% python3 -q
>>> import numpy as np
>>> np.set_printoptions(precision=2, suppress=True, linewidth=100)
>>> m1 = np.load("sample1.npy")
>>> m1.round(2) + 0
array([[-0.1 , -0.35,  0.07,  0.3 , -0.41,  0.45, -0.2 , -0.57,  0.2 ],
       [ 0.43, -0.06, -0.05,  0.09, -0.16,  0.43,  0.4 ,  0.09, -0.65],
       [ 0.27,  0.21, -0.19, -0.04, -0.36, -0.44,  0.55, -0.41,  0.25],
       [ 0.2 ,  0.44,  0.06, -0.7 ,  0.  ,  0.39, -0.21, -0.26,  0.08],
       [-0.33,  0.62,  0.2 ,  0.36, -0.13,  0.35,  0.29,  0.24,  0.23],
       [ 0.3 ,  0.44, -0.02,  0.36, -0.29, -0.27, -0.6 , -0.02, -0.26],
       [ 0.63, -0.06,  0.49,  0.25,  0.39,  0.05,  0.03, -0.01,  0.37],
       [-0.17,  0.24, -0.22,  0.26,  0.64,  0.03,  0.07, -0.57, -0.26],
       [-0.27,  0.  ,  0.79, -0.14, -0.1 , -0.26,  0.1 , -0.23, -0.37]])
>>> # orthonormal columns
>>> other = m1 / np.sqrt((m1 ** 2).mean(axis=1, keepdims=True))
>>> other[3].round(2) + 0
array([ 0.6 ,  1.32,  0.18, -2.11,  0.  ,  1.17, -0.62, -0.79,  0.24])
>>> t3 = np.stack([m1, 3 * m1, m1[::-1]])
>>> np.linalg.matrix_rank(t3.reshape(3, -1))
np.int64(2)
>>> np.linalg.norm(t3, axis=(1, 2))
array([3., 9., 3.])
>>> np.linalg.matrix_rank(t3)
array([9, 9, 9])
>>> np.round(np.linalg.pinv(m1), 2) + 0
array([[-0.1 ,  0.43,  0.27,  0.2 , -0.33,  0.3 ,  0.63, -0.17, -0.27],
       [-0.35, -0.06,  0.21,  0.44,  0.62,  0.44, -0.06,  0.24,  0.  ],
       [ 0.07, -0.05, -0.19,  0.06,  0.2 , -0.02,  0.49, -0.22,  0.79],
       [ 0.3 ,  0.09, -0.04, -0.7 ,  0.36,  0.36,  0.25,  0.26, -0.14],
       [-0.41, -0.16, -0.36,  0.  , -0.13, -0.29,  0.39,  0.64, -0.1 ],
       [ 0.45,  0.43, -0.44,  0.39,  0.35, -0.27,  0.05,  0.03, -0.26],
       [-0.2 ,  0.4 ,  0.55, -0.21,  0.29, -0.6 ,  0.03,  0.07,  0.1 ],
       [-0.57,  0.09, -0.41, -0.26,  0.24, -0.02, -0.01, -0.57, -0.23],
       [ 0.2 , -0.65,  0.25,  0.08,  0.23, -0.26,  0.37, -0.26, -0.37]])
>>> np.round(m1 @ m1.T, 2) + 0
array([[1., 0., 0., 0., 0., 0., 0., 0., 0.],
       [0., 1., 0., 0., 0., 0., 0., 0., 0.],
       [0., 0., 1., 0., 0., 0., 0., 0., 0.],
       [0., 0., 0., 1., 0., 0., 0., 0., 0.],
       [0., 0., 0., 0., 1., 0., 0., 0., 0.],
       [0., 0., 0., 0., 0., 1., 0., 0., 0.],
       [0., 0., 0., 0., 0., 0., 1., 0., 0.],
       [0., 0., 0., 0., 0., 0., 0., 1., 0.],
       [0., 0., 0., 0., 0., 0., 0., 0., 1.]])
>>> np.round(m1[:, 3] @ m1[:, 2], 2)
np.float64(-0.0)
>>> np.round(m1.T @ m1, 2) + 0
array([[1., 0., 0., 0., 0., 0., 0., 0., 0.],
       [0., 1., 0., 0., 0., 0., 0., 0., 0.],
       [0., 0., 1., 0., 0., 0., 0., 0., 0.],
       [0., 0., 0., 1., 0., 0., 0., 0., 0.],
       [0., 0., 0., 0., 1., 0., 0., 0., 0.],
       [0., 0., 0., 0., 0., 1., 0., 0., 0.],
       [0., 0., 0., 0., 0., 0., 1., 0., 0.],
       [0., 0., 0., 0., 0., 0., 0., 1., 0.],
       [0., 0., 0., 0., 0., 0., 0., 0., 1.]])
>>> M = np.array([[0, 0, -2, 0],
...     [0, 0, 0, 0],
...     [0, 0, 0, -2],
...     [1, 1, 0, 0],
...     [0, 0, 0, 0],
...     [0, 0, 0, 3],
...     [0, -2, 0, 0]])
>>> other = np.c_[M[:, :3] @ np.array([[0, 0, 1], [0, 1, 0], [2, 0, 2]]), np.array([-5, 1, -2, 2, 5, -4, 5])]
>>> other
array([[-4,  0, -4, -5],
       [ 0,  0,  0,  1],
       [ 0,  0,  0, -2],
       [ 0,  1,  1,  2],
       [ 0,  0,  0,  5],
       [ 0,  0,  0, -4],
       [ 0, -2,  0,  5]])
>>> np.linalg.matrix_rank(np.c_[M, other])
np.int64(5)
>>> np.linalg.lstsq(M, other[:, 0])[0]
array([0., 0., 2., 0.])
>>> np.linalg.matrix_rank(other)
np.int64(4)
